$ python -q
>>> import numpy as np
>>> from numpy import linalg as LA
>>> np.set_printoptions(precision=3, suppress=True, linewidth=200)
>>> mat = np.load("out13.npy")
>>> mat
array([[ 7., -3.],
       [-3., -1.]])
>>> (mat + mat.T) / 2
array([[ 7., -3.],
       [-3., -1.]])
>>> np.allclose(mat @ mat.T, mat.T @ mat)
True
>>> np.allclose(mat, mat.T)
True
>>> np.sort(np.abs(LA.eigvals(mat)))
array([2., 8.])
>>> vals, vecs = LA.eigh(mat)
>>> vec = np.array([0, -2])
>>> vecs * np.abs(vals) @ vecs.T
array([[ 7.4, -1.8],
       [-1.8,  2.6]])
>>> vec @ mat @ vec / (vec @ vec), vals[0], vals[-1]
(np.float64(-1.0), np.float64(-2.0), np.float64(8.0))
>>> LA.eigvalsh(mat[1:, 1:])
array([-1.])
>>> feats = np.array([[4, 4, 2, 0, 0, 4],
...     [2, 1, 4, 1, 0, 3],
...     [4, 4, 4, 1, 4, 2],
...     [4, 4, 2, 0, 5, 3]])
>>> feats[:, 3] = 4 * feats[:, 2]
>>> feats
array([[ 4,  4,  2,  8,  0,  4],
       [ 2,  1,  4, 16,  0,  3],
       [ 4,  4,  4, 16,  4,  2],
       [ 4,  4,  2,  8,  5,  3]])
>>> round(LA.norm(feats), 3)
np.float64(29.326)
>>> feats.sum(axis=1)
array([22, 26, 34, 26])
>>> feats[4]
Traceback (most recent call last):
  File "<python-input-19>", line 1, in <module>
    feats[4]
    ~~~~~^^^
IndexError: index 4 is out of bounds for axis 0 with size 4
>>> feats - feats[0]
array([[ 0,  0,  0,  0,  0,  0],
       [-2, -3,  2,  8,  0, -1],
       [ 0,  0,  2,  8,  4, -2],
       [ 0,  0,  0,  0,  5, -1]])
>>> f = np.array([9, 0])
>>> np.polyval(f, feats[3])
array([36, 36, 18, 72, 45, 27])
